$ python3 -q
>>> import numpy as np
>>> from numpy import linalg as LA
>>> np.set_printoptions(precision=1, suppress=True, linewidth=200)
>>> arr = np.load("arr.npy")
>>> arr.round(1) + 0
array([[-1.8,  0.9,  0.5, -4.5],
       [ 1.2, -1.6, -0.3,  4.6],
       [-0.6, -3.2,  0.5,  3.8],
       [-0.5,  2.3,  0. , -4.4],
       [ 0.3,  2.9, -0.3, -4.1],
       [ 3.4,  3.3, -1.4,  0.7],
       [ 2.7,  0.4, -1. ,  4.1],
       [-3.4, -2. ,  1.3, -2.8],
       [ 2.4,  3.9, -1.1, -1.8],
       [-3.1, -1.3,  1.2, -3.5],
       [-2.5, -3.9,  1.2,  1.5]])
>>> # null space of dimension 2
>>> idx = arr[:, 3] > np.median(arr[:, 3])
>>> u = arr[idx].mean(axis=0) - arr[~idx].mean(axis=0)
>>> idx.astype(int)
array([0, 1, 1, 0, 0, 1, 1, 0, 0, 0, 1])
>>> u
array([ 1.8, -2.1, -0.5,  6.5])
>>> ((arr - arr.mean(axis=0)) @ u > 0).astype(int)
array([0, 1, 1, 0, 0, 1, 1, 0, 0, 0, 1])
>>> U, sig, Vh = LA.svd(arr)
>>> np.argmax(sig[:-1] / (sig[1:] + 1e-6)) + 1
np.int64(2)
>>> out = U[:, :2] @ np.diag(sig[:2]) @ Vh[:2]
>>> LA.matrix_rank(out)
np.int64(2)
>>> np.round(LA.norm(arr - out, 2), 1), round(float(sig[2]), 1)
(np.float64(0.0), 0.0)
>>> out.round(1) + 0
array([[-1.8,  0.9,  0.5, -4.5],
       [ 1.2, -1.6, -0.3,  4.6],
       [-0.6, -3.2,  0.5,  3.8],
       [-0.5,  2.3,  0. , -4.4],
       [ 0.3,  2.9, -0.3, -4.1],
       [ 3.4,  3.3, -1.4,  0.7],
       [ 2.7,  0.4, -1. ,  4.1],
       [-3.4, -2. ,  1.3, -2.8],
       [ 2.4,  3.9, -1.1, -1.8],
       [-3.1, -1.3,  1.2, -3.5],
       [-2.5, -3.9,  1.2,  1.5]])
>>> LA.matrix_rank(arr, rtol=0.05)
np.int64(2)
>>> np.round(np.abs(arr - out).max(), 1)
np.float64(0.0)
>>> D = LA.norm(out[:, None] - out[None], axis=-1)
>>> LA.norm(out - out.mean(axis=0), axis=1)
array([4.4, 5.6, 5.5, 4.4, 4.5, 5.2, 5.6, 4.6, 4.8, 4.5, 5.2])
>>> (D + 1e9 * np.eye(11)).round(6).argmin(axis=1)
array([3, 2, 1, 4, 3, 8, 1, 9, 5, 7, 2])
>>> np.flatnonzero(D[6] < D.mean() / 2)
array([1, 6])
>>> LA.matrix_rank(D ** 2)
np.int64(3)
>>> D.shape
(11, 11)
>>> D[:5, :5]
array([[ 0. , 10. ,  9.4,  2. ,  3. ],
       [10. ,  0. ,  2.6,  9.9,  9.8],
       [ 9.4,  2.6,  0. ,  9.9, 10. ],
       [ 2. ,  9.9,  9.9,  0. ,  1. ],
       [ 3. ,  9.8, 10. ,  1. ,  0. ]])
>>> [round(float(x), 1) for x in LA.svd(arr, compute_uv=False)[:3]]
[12.7, 10.7, 0.0]
>>> out = np.array([[-3, 1, -2, -2], [-2, -1, 3, 3], [3, -2, -1, 2], [-1, 1, -2, -2]])
>>> M = np.triu(out, 1)
>>> M
array([[ 0,  1, -2, -2],
       [ 0,  0,  3,  3],
       [ 0,  0,  0,  2],
       [ 0,  0,  0,  0]])
>>> # null space of dimension 1
>>> rng = np.random.default_rng(4603)
>>> out = arr + rng.integers(-2, 3, (11, 2)) @ rng.integers(-2, 3, (2, 4))
>>> out
array([[-5.8, -0.1, -1.5, -8.5],
       [-0.8, -2.6, -2.3,  3.6],
       [ 1.4, -4.2, -1.5,  8.8],
       [ 3.5,  4.3,  4. , -2.4],
       [ 0.3,  1.9, -2.3, -2.1],
       [ 7.4,  3.3, -1.4,  6.7],
       [ 0.7, -1.6, -5. ,  5.1],
       [-7.4, -6. , -6.7, -0.8],
       [ 4.4,  5.9,  2.9, -2.8],
       [-1.1, -0.3,  3.2, -2.5],
       [-4.5, -3.9,  1.2, -1.5]])
>>> np.round(LA.svd(out - arr, compute_uv=False), 1) + 0
array([14.9, 11.6,  0. ,  0. ])
>>> LA.matrix_rank(out - arr, tol=1e-8)
np.int64(2)
>>> np.abs(out - arr).sum(axis=1)
array([11.,  6., 10., 12.,  5., 10.,  9., 18.,  9.,  6.,  5.])
>>> out - arr
array([[-4., -1., -2., -4.],
       [-2., -1., -2., -1.],
       [ 2., -1., -2.,  5.],
       [ 4.,  2.,  4.,  2.],
       [ 0., -1., -2.,  2.],
       [ 4.,  0.,  0.,  6.],
       [-2., -2., -4.,  1.],
       [-4., -4., -8.,  2.],
       [ 2.,  2.,  4., -1.],
       [ 2.,  1.,  2.,  1.],
       [-2.,  0.,  0., -3.]])
>>> blk = np.stack([M, -2 * M, M[::-1]])
>>> (blk @ M.T).shape
(3, 4, 4)
>>> LA.det(blk)
array([0., 0., 0.])
>>> P = np.triu(np.array([[5, 5, 5, 4], [2, 5, 5, 1], [0, 3, 2, 5], [4, 2, 5, 3]]), 1) + np.eye(4)
>>> out = P @ M @ LA.inv(P)
>>> np.trace(out), np.trace(M)
(np.float64(0.0), np.int64(0))
>>> LA.matrix_rank(out)
np.int64(3)
>>> round(float(LA.det(out)), 1)
0.0
>>> np.poly(out)
array([1., 0., 0., 0., 0.])
>>> out
array([[  0.,   1.,   8., -18.],
       [  0.,   0.,   3.,  -2.],
       [  0.,   0.,   0.,   2.],
       [  0.,   0.,   0.,   0.]])
>>> C2 = out.T @ out
>>> C2
array([[   0.,    0.,    0.,    0.],
       [   0.,    1.,    8.,  -18.],
       [   0.,    8.,   73., -150.],
       [   0.,  -18., -150.,  332.]])
>>> np.round(LA.eigvalsh(C2)[::-1], 1) + 0
array([401.6,   4.3,   0. ,   0. ])
>>> np.round(LA.svd(out, compute_uv=False) ** 2, 1) + 0
array([401.6,   4.3,   0. ,   0. ])
>>> np.allclose(C2, C2.T)
True
>>> np.trace(C2), (out ** 2).sum()
(np.float64(406.0), np.float64(406.0))
>>> (out @ out.T).shape
(4, 4)
>>> U, sig, Vh = LA.svd(C2)
>>> sig.round(1) + 0
array([401.6,   4.3,   0. ,   0. ])
>>> np.argmax(sig[:-1] / (sig[1:] + 1e-6)) + 1
np.int64(3)
>>> out = U[:, :3] @ np.diag(sig[:3]) @ Vh[:3]
>>> round(np.abs(C2 - out).max(), 1)
np.float64(0.0)
>>> LA.matrix_rank(C2, rtol=0.05)
np.int64(1)
>>> round(LA.norm(C2 - out, 2), 1), sig[3]
(np.float64(0.0), np.float64(0.0))
>>> out
array([[   0.,    0.,    0.,    0.],
       [   0.,    1.,    8.,  -18.],
       [   0.,    8.,   73., -150.],
       [   0.,  -18., -150.,  332.]])
>>> X = np.loadtxt("test19.csv", delimiter=",")
>>> X
array([[-1.,  5., -2., -4.],
       [-4., -1.,  5., -2.],
       [-2., -4., -1.,  5.],
       [ 5., -2., -4., -1.]])
>>> O = X.astype(float).copy()
>>> for j in range(4):
...     O[:, j] -= O[:, :j] @ (O[:, :j].T @ O[:, j])
...     O[:, j] /= LA.norm(O[:, j])
... 
>>> np.round(O.T @ O, 1) + 0
array([[1., 0., 0., 0.],
       [0., 1., 0., 0.],
       [0., 0., 1., 0.],
       [0., 0., 0., 1.]])
>>> np.round(O.T @ X, 1) + 0
array([[ 6.8, -0.4, -5.3, -0.4],
       [ 0. ,  6.8, -0.8, -5.3],
       [ 0. ,  0. ,  4.1, -2.3],
       [ 0. ,  0. ,  0. ,  3.4]])
